$ python3 -q
>>> import numpy as np
>>> import numpy.linalg as la
>>> np.set_printoptions(precision=2, suppress=True, linewidth=100, sign=" ")
>>> M = np.loadtxt("case5.csv", delimiter=",")
>>> M
array([[ 2.,  3.,  0.,  0.,  0.,  0.],
       [ 0.,  1.,  0.,  0.,  0.,  0.],
       [ 1.,  2.,  0.,  0.,  0.,  0.],
       [ 0.,  0.,  2.,  3.,  0.,  0.],
       [ 0.,  0.,  0.,  1.,  0.,  0.],
       [ 0.,  0.,  1.,  2.,  0.,  0.],
       [ 0.,  0.,  0.,  0.,  2.,  3.],
       [ 0.,  0.,  0.,  0.,  0.,  1.],
       [ 0.,  0.,  0.,  0.,  1.,  2.]])
>>> q, evecs = la.qr(M[:, :2])[0], la.qr(M[:, 2:])[0]
>>> s = la.svd(q.T @ evecs, compute_uv=False)
>>> np.degrees(np.arccos(s.clip(0, 1)))
array([ 90.,  90.])
>>> blk = np.stack([M, 4 * M, M[::-1]])
>>> blk.sum(axis=0)
array([[ 10.,  15.,   0.,   0.,   1.,   2.],
       [  0.,   5.,   0.,   0.,   0.,   1.],
       [  5.,  10.,   0.,   0.,   2.,   3.],
       [  0.,   0.,  11.,  17.,   0.,   0.],
       [  0.,   0.,   0.,   6.,   0.,   0.],
       [  0.,   0.,   7.,  13.,   0.,   0.],
       [  1.,   2.,   0.,   0.,  10.,  15.],
       [  0.,   1.,   0.,   0.,   0.,   5.],
       [  2.,   3.,   0.,   0.,   5.,  10.]])
>>> la.matrix_rank(blk.reshape(3, -1))
np.int64(2)
>>> proj = M @ la.solve(M.T @ M, M.T)
>>> np.diag(proj)
array([ 0.83,  0.83,  0.33,  0.83,  0.83,  0.33,  0.83,  0.83,  0.33])
>>> x = np.array([2, 0, 0, 2, 1, 0])
>>> rhs = M @ x
>>> np.round(la.pinv(M) @ M, 2) + 0
array([[ 1.,  0.,  0.,  0.,  0.,  0.],
       [ 0.,  1.,  0.,  0.,  0.,  0.],
       [ 0.,  0.,  1.,  0.,  0.,  0.],
       [ 0.,  0.,  0.,  1.,  0.,  0.],
       [ 0.,  0.,  0.,  0.,  1.,  0.],
       [ 0.,  0.,  0.,  0.,  0.,  1.]])
>>> np.round(la.lstsq(M, rhs)[0], 2) + 0
array([ 2.,  0.,  0.,  2.,  1.,  0.])
>>> rng = np.random.default_rng(62003)
>>> rhs = rhs + 0.05 * rng.normal(size=9)
>>> rhs
array([ 4.01, -0.03,  2.05,  5.95,  1.92,  3.95,  2.02, -0.13,  1.05])
>>> beta, *_ = la.lstsq(M, rhs)
>>> [round(float(la.norm(la.solve(M.T @ M + lam * np.eye(6), M.T @ rhs))), 2) for lam in (0, 1, 10, 100)]
[3.03, 2.02, 1.34, 0.32]
>>> beta.round()
array([ 2., -0.,  0.,  2.,  1., -0.])
>>> W0 = np.load("m.npy")
>>> W0
array([[-0.31,  0.23,  0.07,  0.24,  0.49,  0.59,  0.26,  0.37],
       [-0.17, -0.55,  0.42,  0.2 ,  0.42, -0.27,  0.29, -0.34],
       [-0.37,  0.41, -0.15, -0.32,  0.51, -0.48, -0.27, -0.07],
       [ 0.08, -0.4 , -0.33, -0.61,  0.13, -0.05,  0.42,  0.4 ],
       [-0.14, -0.31, -0.48, -0.13,  0.16,  0.49, -0.3 , -0.53],
       [-0.28,  0.35,  0.18, -0.38, -0.31,  0.15,  0.54, -0.46],
       [-0.79, -0.29,  0.01,  0.05, -0.42, -0.07, -0.18,  0.27],
       [-0.08,  0.1 , -0.65,  0.52, -0.07, -0.29,  0.43, -0.1 ]])
>>> z = rng.permutation(8)
>>> z
array([ 1,  7,  4,  6,  5,  2,  3,  0])
>>> other = W0[z][:, z]
>>> round(la.det(other), 2), np.round(la.det(W0[z]), 2)
(np.float64(-1.0), np.float64(1.0))
>>> np.diag(other)
array([-0.55, -0.1 ,  0.16, -0.18,  0.15, -0.15, -0.61, -0.31])
>>> np.sort(np.abs(la.eigvals(other)))
array([ 1.,  1.,  1.,  1.,  1.,  1.,  1.,  1.])
>>> np.allclose(other, W0)
False
>>> np.round(np.trace(other), 2)
np.float64(-1.59)
>>> other
array([[-0.55, -0.34,  0.42,  0.29, -0.27,  0.42,  0.2 , -0.17],
       [ 0.1 , -0.1 , -0.07,  0.43, -0.29, -0.65,  0.52, -0.08],
       [-0.31, -0.53,  0.16, -0.3 ,  0.49, -0.48, -0.13, -0.14],
       [-0.29,  0.27, -0.42, -0.18, -0.07,  0.01,  0.05, -0.79],
       [ 0.35, -0.46, -0.31,  0.54,  0.15,  0.18, -0.38, -0.28],
       [ 0.41, -0.07,  0.51, -0.27, -0.48, -0.15, -0.32, -0.37],
       [-0.4 ,  0.4 ,  0.13,  0.42, -0.05, -0.33, -0.61,  0.08],
       [ 0.23,  0.37,  0.49,  0.26,  0.59,  0.07,  0.24, -0.31]])
>>> r0, g = W0[4], W0[3]
>>> round(r0 @ r0, 2)
np.float64(1.0)
>>> p = (r0 @ g) / (r0 @ r0) * r0
>>> (g - p) @ r0
np.float64(0.0)
>>> p.round(2) + 0
array([ 0.,  0.,  0.,  0.,  0.,  0.,  0.,  0.])
>>> la.matrix_rank(np.outer(r0, g))
np.int64(1)
>>> np.sort(np.abs(la.eigvals(W0)))
array([ 1.,  1.,  1.,  1.,  1.,  1.,  1.,  1.])
>>> np.allclose(W0 @ W0.T, W0.T @ W0)
True
>>> round(np.abs(la.eigvals(W0)).max(), 2)
np.float64(1.0)
>>> np.round((W0 - W0.T) / 2, 2) + 0
array([[ 0.  ,  0.2 ,  0.22,  0.08,  0.32,  0.43,  0.52,  0.23],
       [-0.2 ,  0.  ,  0.  ,  0.3 ,  0.36, -0.31,  0.29, -0.22],
       [-0.22,  0.  ,  0.  ,  0.  ,  0.5 , -0.33, -0.14,  0.29],
       [-0.08, -0.3 ,  0.  ,  0.  ,  0.13,  0.16,  0.18, -0.06],
       [-0.32, -0.36, -0.5 , -0.13,  0.  ,  0.4 ,  0.06, -0.23],
       [-0.43,  0.31,  0.33, -0.16, -0.4 ,  0.  ,  0.3 , -0.08],
       [-0.52, -0.29,  0.14, -0.18, -0.06, -0.3 ,  0.  , -0.08],
       [-0.23,  0.22, -0.29,  0.06,  0.23,  0.08,  0.08,  0.  ]])
>>> np.round((W0 + W0.T) / 2, 2) + 0
array([[-0.31,  0.03, -0.15,  0.16,  0.18,  0.15, -0.27,  0.14],
       [ 0.03, -0.55,  0.41, -0.1 ,  0.06,  0.04,  0.  , -0.12],
       [-0.15,  0.41, -0.15, -0.32,  0.02, -0.15, -0.13, -0.36],
       [ 0.16, -0.1 , -0.32, -0.61,  0.  , -0.22,  0.23,  0.46],
       [ 0.18,  0.06,  0.02,  0.  ,  0.16,  0.09, -0.36, -0.3 ],
       [ 0.15,  0.04, -0.15, -0.22,  0.09,  0.15,  0.24, -0.37],
       [-0.27,  0.  , -0.13,  0.23, -0.36,  0.24, -0.18,  0.35],
       [ 0.14, -0.12, -0.36,  0.46, -0.3 , -0.37,  0.35, -0.1 ]])
>>> round(float(la.det(W0)), 2)
-1.0
>>> round(float(np.trace(W0)), 2)
-1.59
>>> x = np.array([-1, -1, 0, 0, 3, -2, 3, -1])
>>> rhs = W0 @ x
>>> beta, lr = np.zeros(8), 1 / la.norm(W0, 2) ** 2
>>> for i in range(60):
...     beta -= lr * W0.T @ (W0 @ beta - rhs)
...     if i % 10 == 0: print(i, round(la.norm(W0 @ beta - rhs), 2))
... 
0 0.0
10 0.0
20 0.0
30 0.0
40 0.0
50 0.0
>>> beta.round(2) + 0
array([-1., -1.,  0.,  0.,  3., -2.,  3., -1.])
>>> def softmax(z):
...     e = np.exp(z - z.max(axis=-1, keepdims=True))
...     return e / e.sum(axis=-1, keepdims=True)
... 
>>> softmax(W0[7])
array([ 0.11,  0.13,  0.06,  0.2 ,  0.11,  0.09,  0.18,  0.11])
>>> softmax(W0[7] + 4)
array([ 0.11,  0.13,  0.06,  0.2 ,  0.11,  0.09,  0.18,  0.11])
>>> np.round(softmax(10 * W0[7]), 2) + 0
array([ 0.  ,  0.01,  0.  ,  0.68,  0.  ,  0.  ,  0.3 ,  0.  ])
>>> att = W0 @ W0.T / np.sqrt(8)
>>> softmax(att).round(6).argmax(axis=1)
array([ 0,  1,  2,  3,  4,  5,  6,  7])
>>> z = rng.integers(0, 2, 11)
>>> X = (z[:, None] == z) * 5 + np.eye(11)
>>> X
array([[ 6.,  0.,  5.,  0.,  5.,  0.,  0.,  5.,  0.,  0.,  0.],
       [ 0.,  6.,  0.,  5.,  0.,  5.,  5.,  0.,  5.,  5.,  5.],
       [ 5.,  0.,  6.,  0.,  5.,  0.,  0.,  5.,  0.,  0.,  0.],
       [ 0.,  5.,  0.,  6.,  0.,  5.,  5.,  0.,  5.,  5.,  5.],
       [ 5.,  0.,  5.,  0.,  6.,  0.,  0.,  5.,  0.,  0.,  0.],
       [ 0.,  5.,  0.,  5.,  0.,  6.,  5.,  0.,  5.,  5.,  5.],
       [ 0.,  5.,  0.,  5.,  0.,  5.,  6.,  0.,  5.,  5.,  5.],
       [ 5.,  0.,  5.,  0.,  5.,  0.,  0.,  6.,  0.,  0.,  0.],
       [ 0.,  5.,  0.,  5.,  0.,  5.,  5.,  0.,  6.,  5.,  5.],
       [ 0.,  5.,  0.,  5.,  0.,  5.,  5.,  0.,  5.,  6.,  5.],
       [ 0.,  5.,  0.,  5.,  0.,  5.,  5.,  0.,  5.,  5.,  6.]])
>>> round(float(la.det(X)), 2)
756.0
>>> np.sort(la.eigvals(X).real)
array([  1.,   1.,   1.,   1.,   1.,   1.,   1.,   1.,   1.,  21.,  36.])
>>> np.flatnonzero(la.matrix_power((X != 0) + (X.T != 0) + np.eye(11), 11)[7])
array([ 0,  2,  4,  7])
>>> np.argsort(-la.norm(X, axis=0).round(6), kind="stable")[:3]
array([ 1,  3,  5])
>>> round(float(la.norm(X, 2) / la.norm(X)), 2)
0.86
>>> la.matrix_rank(X, rtol=0.1)
np.int64(2)
>>> L = la.cholesky(X)
>>> round(np.prod(np.diag(L)) ** 2, 2), round(float(la.det(X)), 2)
(np.float64(756.0), 756.0)
>>> la.eigvalsh(X).min() > 0
np.True_
>>> r0, g = X[4], X[3]
>>> r0 @ r0
np.float64(111.0)
>>> p = (r0 @ g) / (r0 @ r0) * r0
>>> g - p
array([ 0.,  5.,  0.,  6.,  0.,  5.,  5.,  0.,  5.,  5.,  5.])
>>> p
array([ 0.,  0.,  0.,  0.,  0.,  0.,  0.,  0.,  0.,  0.,  0.])
>>> la.matrix_rank(np.outer(r0, g))
np.int64(1)
>>> data = np.load("out6.npy")
>>> data
array([[ 2., -1.,  7.,  8.,  1.,  2.,  7.,  6.,  0.,  0.,  0.],
       [ 4.,  6.,  3., -9.,  8.,  5., -7., -9.,  0.,  0.,  0.],
       [-3., -5.,  4.,  9.,  9., -8., -3., -8.,  0.,  0.,  0.],
       [ 8.,  5.,  2., -3.,  6., -4.,  4., -2.,  0.,  0.,  0.],
       [ 4., -3.,  1.,  3.,  7., -4., -4.,  5.,  0.,  0.,  0.],
       [ 6.,  4., -4.,  0.,  7.,  2.,  4.,  1.,  0.,  0.,  0.],
       [-8., -8.,  8.,  1.,  2.,  8., -9.,  4.,  0.,  0.,  0.],
       [-1.,  9., -3.,  2.,  2.,  8.,  5.,  4.,  0.,  0.,  0.],
       [ 0.,  0.,  0.,  0.,  0.,  0.,  0.,  0.,  3.,  2.,  1.],
       [ 0.,  0.,  0.,  0.,  0.,  0.,  0.,  0.,  9.,  3.,  4.],
       [ 0.,  0.,  0.,  0.,  0.,  0.,  0.,  0.,  7.,  7.,  6.]])
>>> r0, g = data[9], data[3]
>>> r0 @ r0
np.float64(106.0)
>>> p = (r0 @ g) / (r0 @ r0) * r0
>>> np.outer(r0, g)
array([[  0.,   0.,   0.,  -0.,   0.,  -0.,   0.,  -0.,   0.,   0.,   0.],
       [  0.,   0.,   0.,  -0.,   0.,  -0.,   0.,  -0.,   0.,   0.,   0.],
       [  0.,   0.,   0.,  -0.,   0.,  -0.,   0.,  -0.,   0.,   0.,   0.],
       [  0.,   0.,   0.,  -0.,   0.,  -0.,   0.,  -0.,   0.,   0.,   0.],
       [  0.,   0.,   0.,  -0.,   0.,  -0.,   0.,  -0.,   0.,   0.,   0.],
       [  0.,   0.,   0.,  -0.,   0.,  -0.,   0.,  -0.,   0.,   0.,   0.],
       [  0.,   0.,   0.,  -0.,   0.,  -0.,   0.,  -0.,   0.,   0.,   0.],
       [  0.,   0.,   0.,  -0.,   0.,  -0.,   0.,  -0.,   0.,   0.,   0.],
       [ 72.,  45.,  18., -27.,  54., -36.,  36., -18.,   0.,   0.,   0.],
       [ 24.,  15.,   6.,  -9.,  18., -12.,  12.,  -6.,   0.,   0.,   0.],
       [ 32.,  20.,   8., -12.,  24., -16.,  16.,  -8.,   0.,   0.,   0.]])
>>> round(float(la.norm(r0 + g) ** 2 + la.norm(r0 - g) ** 2), 2)
560.0
>>> p
array([ 0.,  0.,  0.,  0.,  0.,  0.,  0.,  0.,  0.,  0.,  0.])
>>> q, r_ = la.qr(data)
>>> np.allclose(r_.T @ r_, data.T @ data)
True
>>> other = np.array([[4, 3, -2, -9, 9, 6, -2, 6, -3, -9, 5, 3, -1, 6],
...     [8, -3, 8, 3, 9, 5, 6, -7, 9, -4, 7, -8, -8, 9],
...     [-3, -7, -2, 8, 2, 7, 2, -6, 7, -3, 1, -3, -5, -8],
...     [6, -1, -2, 3, -9, -6, 9, -9, 1, 2, 7, 6, 1, -5]])
>>> m1 = other.T @ other
>>> m1
array([[ 125,    3,   50,  -18,   48,    7,   88,  -68,   45,  -47,  115,   -7,  -47,   90],
       [   3,   68,  -14,  -95,   -5,  -40,  -47,   90,  -86,    4,  -20,   48,   55,   52],
       [  50,  -14,   76,   20,   68,   26,   30,  -38,   62,  -12,   30,  -76,  -54,   86],
       [ -18,  -95,   20,  163,  -65,   -1,   79, -150,  113,   51,    5,  -57,  -52, -106],
       [  48,   -5,   68,  -65,  247,  167,  -41,   60,   59, -141,   47, -105, -100,  164],
       [   7,  -40,   26,   -1,  167,  146,  -22,   13,   70, -107,   30,  -79,  -87,   55],
       [  88,  -47,   30,   79,  -41,  -22,  125, -147,   83,    6,   97,   -6,  -47,  -19],
       [ -68,   90,  -38, -150,   60,   13, -147,  202, -132,  -26,  -88,   38,   71,   66],
       [  45,  -86,   62,  113,   59,   70,   83, -132,  140,  -28,   62,  -96, -103,    2],
       [ -47,    4,  -12,   51, -141, -107,    6,  -26,  -28,  110,  -62,   26,   58,  -76],
       [ 115,  -20,   30,    5,   47,   30,   97,  -88,   62,  -62,  124,   -2,  -59,   50],
       [  -7,   48,  -76,  -57, -105,  -79,   -6,   38,  -96,   26,   -2,  118,   82,  -60],
       [ -47,   55,  -54,  -52, -100,  -87,  -47,   71, -103,   58,  -59,   82,   91,  -43],
       [  90,   52,   86, -106,  164,   55,  -19,   66,    2,  -76,   50,  -60,  -43,  206]])
>>> rank = la.matrix_rank(m1)
>>> rank
np.int64(4)
>>> ns = la.svd(m1)[2][rank:].T
>>> ns.shape
(14, 10)
>>> la.matrix_rank(m1.T @ m1), la.matrix_rank(m1 @ m1.T)
(np.int64(4), np.int64(4))
>>> left, s, vt = la.svd(m1)
>>> s.round(2) + 0
array([ 789.7 ,  677.51,  313.99,  159.81,    0.  ,    0.  ,    0.  ,    0.  ,    0.  ,    0.  ,
          0.  ,    0.  ,    0.  ,    0.  ])
>>> np.argmax(s[:-1] / (s[1:] + 1e-6)) + 1
np.int64(4)
>>> other = left[:, :4] @ np.diag(s[:4]) @ vt[:4]
>>> round(la.norm(m1 - other) / la.norm(m1), 2)
np.float64(0.0)
>>> round(float(la.norm(m1 - other, 2)), 2), np.round(s[4], 2)
(0.0, np.float64(0.0))
>>> la.matrix_rank(other)
np.int64(4)
>>> ev, evecs = la.eigh(m1)
>>> x = np.array([-1, 3, 3, 1, -3, 1, -2, -1, 1, -1, -3, -3, -3, 1])
>>> np.round(x @ m1 @ x / (x @ x), 2), np.round(ev[0], 2), round(ev[-1], 2)
(np.float64(79.88), np.float64(-0.0), np.float64(789.7))
>>> np.round(la.eigvalsh(m1[1:, 1:]), 2) + 0
array([   0.  ,    0.  ,    0.  ,    0.  ,    0.  ,    0.  ,    0.  ,    0.  ,    0.  ,  159.8 ,
        227.72,  677.28,  751.19])
